$ python3 -q
>>> import numpy as np
>>> import numpy.linalg as la
>>> np.set_printoptions(precision=1, suppress=True, linewidth=140)
>>> F = np.array([[0.7, 0.0, 0.3], [0.0, 1.0, 0.0], [0.0, 0.5, 0.5]])
>>> u, v = F[1], F[2]
>>> u @ u
np.float64(1.0)
>>> u @ v
np.float64(0.5)
>>> pr = (u @ v) / (u @ u) * u
>>> (v - pr) @ u
np.float64(0.0)
>>> O, R = la.qr(F)
>>> np.round(O.T @ O, 1) + 0
array([[1., 0., 0.],
       [0., 1., 0.],
       [0., 0., 1.]])
>>> abs(R[0, 0]), round(float(la.norm(F[:, 0])), 1)
(np.float64(0.7), 0.7)
>>> O.shape, R.shape
((3, 3), (3, 3))
>>> R
array([[ 0.7,  0. ,  0.3],
       [ 0. , -1.1, -0.2],
       [ 0. ,  0. ,  0.4]])
>>> np.allclose(R.T @ R, F.T @ F)
True
>>> round(la.eigvals(F).sum().real, 1)
np.float64(2.2)
>>> round(float(la.det(F.T)), 1)
0.3
>>> np.kron(np.eye(2, dtype=int), F)
array([[0.7, 0. , 0.3, 0. , 0. , 0. ],
       [0. , 1. , 0. , 0. , 0. , 0. ],
       [0. , 0.5, 0.5, 0. , 0. , 0. ],
       [0. , 0. , 0. , 0.7, 0. , 0.3],
       [0. , 0. , 0. , 0. , 1. , 0. ],
       [0. , 0. , 0. , 0. , 0.5, 0.5]])
>>> M = np.array([[-6, -4, -1, 2], [-4, -8, -7, -5], [-1, -7, -2, -6], [2, -5, -6, -4]])
>>> M
array([[-6, -4, -1,  2],
       [-4, -8, -7, -5],
       [-1, -7, -2, -6],
       [ 2, -5, -6, -4]])
>>> np.allclose(M @ M.T, M.T @ M)
True
>>> np.trace(M)
np.int64(-20)
>>> np.sort(np.abs(la.eigvals(M)))
array([ 1.4,  3.8,  7.7, 17.5])
>>> np.allclose(M, M.T)
True
>>> np.round(np.abs(la.eigvals(M)).max(), 1)
np.float64(17.5)
>>> round(float(la.det(M)), 1)
717.0
>>> (M + M.T) / 2
array([[-6., -4., -1.,  2.],
       [-4., -8., -7., -5.],
       [-1., -7., -2., -6.],
       [ 2., -5., -6., -4.]])
>>> O, vecs = la.qr(M[:, :3])[0], la.qr(M[:, 3:])[0]
>>> sigma = la.svd(O.T @ vecs, compute_uv=False)
>>> sigma
array([1.])
>>> proj = np.triu(np.array([[3, -1, 3], [1, -3, -1], [2, 3, 4]]), 1) + np.eye(3)
>>> other = proj @ F @ la.inv(proj)
>>> other
array([[0.7, 1.2, 0.9],
       [0. , 0.5, 0. ],
       [0. , 0.5, 1. ]])
>>> proj @ F - F @ proj
array([[ 0. ,  1.2, -0.6],
       [ 0. , -0.5,  0.5],
       [ 0. ,  0. ,  0.5]])
>>> np.poly(other)
array([ 1. , -2.2,  1.5, -0.3])
>>> la.matrix_rank(other)
np.int64(3)
>>> la.matrix_rank(M)
np.int64(4)
>>> np.zeros(4, 4)
Traceback (most recent call last):
  File "<python-input-37>", line 1, in <module>
    np.zeros(4, 4)
    ~~~~~~~~^^^^^^
TypeError: Cannot interpret '4' as a data type
>>> M.mean(axis=0)
array([-2.2, -6. , -4. , -3.2])
>>> la.svd(M, compute_uv=False)
array([17.5,  7.7,  3.8,  1.4])
>>> np.unravel_index(np.abs(M).argmax(), M.shape)
(np.int64(1), np.int64(1))
>>> la.rank(M)
Traceback (most recent call last):
  File "<python-input-41>", line 1, in <module>
    la.rank(M)
    ^^^^^^^
AttributeError: module 'numpy.linalg' has no attribute 'rank'
>>> M.shape
(4, 4)
>>> A = np.load("a.npy")
>>> A
array([[ 4,  0,  0],
       [ 0, -2,  0],
       [ 0,  0,  2]])
>>> rng = np.random.default_rng(69332)
>>> lab = rng.permutation(4)
>>> lab
array([2, 0, 3, 1])
>>> other = M[lab][:, lab]
>>> other
array([[-2, -1, -6, -7],
       [-1, -6,  2, -4],
       [-6,  2, -4, -5],
       [-7, -4, -5, -8]])
>>> np.diag(other)
array([-2, -6, -4, -8])
>>> np.sort(np.abs(la.eigvals(other)))
array([ 1.4,  3.8,  7.7, 17.5])
>>> np.round(la.det(other), 1), np.round(la.det(M[lab]), 1)
(np.float64(717.0), np.float64(-717.0))
>>> np.trace(other)
np.int64(-20)
>>> np.allclose(other, M)
False
